In [1]: import numpy as np

In [2]: import numpy.linalg as la

In [3]: np.set_printoptions(suppress=True, linewidth=140)

In [4]: E = np.array([[-2.0, 1.0, 1.0], [1.0, -2.0, 1.0], [1.0, 1.0, -2.0]])

In [5]: r = la.matrix_rank(E)

In [6]: r
Out[6]: np.int64(2)

In [7]: ns = la.svd(E)[2][r:].T

In [8]: [int(la.matrix_rank(E[:, :j + 1])) for j in range(3)]
Out[8]: [1, 2, 2]

In [9]: la.matrix_rank(E.T @ E), la.matrix_rank(E @ E.T)
Out[9]: (np.int64(2), np.int64(2))

In [10]: np.allclose(E @ ns, 0)
Out[10]: True

In [11]: np.all(la.eigvalsh(E) > 0)
Out[11]: np.False_

In [12]: left, sigma, vt = la.svd(E)

In [13]: evecs = vt[:(sigma > 1e-8).sum()]

In [14]: rng = np.random.default_rng(271124)

In [15]: x0 = E[1] + -2 * E[2] + rng.integers(2) * np.eye(3)[1]

In [16]: x0
Out[16]: array([-1., -4.,  5.])

In [17]: np.allclose(evecs.T @ evecs @ x0, x0)
Out[17]: True

In [18]: np.round(evecs.T @ evecs, 2)
Out[18]: 
array([[ 0.67, -0.33, -0.33],
       [-0.33,  0.67, -0.33],
       [-0.33, -0.33,  0.67]])

In [19]: round(float(la.norm(x0 - evecs.T @ evecs @ x0)), 2)
Out[19]: 0.0

In [20]: la.matrix_rank(np.vstack([E, x0]))
Out[20]: np.int64(2)

In [21]: left, sigma, vt = la.svd(E)

In [22]: sigma.round(2) + 0
Out[22]: array([3., 3., 0.])

In [23]: A2 = left[:, :2] @ np.diag(sigma[:2]) @ vt[:2]

In [24]: round(la.norm(E - A2) / la.norm(E), 2)
Out[24]: np.float64(0.0)

In [25]: np.round(np.abs(E - A2).max(), 2)
Out[25]: np.float64(0.0)

In [26]: la.matrix_rank(E, rtol=0.05)
Out[26]: np.int64(2)

In [27]: X = np.minimum.outer(np.arange(1, 6), np.arange(1, 6)) * 5

In [28]: X
Out[28]: 
array([[ 5,  5,  5,  5,  5],
       [ 5, 10, 10, 10, 10],
       [ 5, 10, 15, 15, 15],
       [ 5, 10, 15, 20, 20],
       [ 5, 10, 15, 20, 25]])

In [29]: r0, r1 = X[1], X[3]

In [30]: r0 @ r1
Out[30]: np.int64(675)

In [31]: pr = (r0 @ r1) / (r0 @ r0) * r0

In [32]: np.outer(r0, r1)
Out[32]: 
array([[ 25,  50,  75, 100, 100],
       [ 50, 100, 150, 200, 200],
       [ 50, 100, 150, 200, 200],
       [ 50, 100, 150, 200, 200],
       [ 50, 100, 150, 200, 200]])

In [33]: round(la.norm(r0 + r1) ** 2 + la.norm(r0 - r1) ** 2, 2)
Out[33]: np.float64(3150.0)

In [34]: pr.round(2)
Out[34]: array([ 7.94, 15.88, 15.88, 15.88, 15.88])

In [35]: round(float((r1 - pr) @ r0), 2)
Out[35]: 0.0
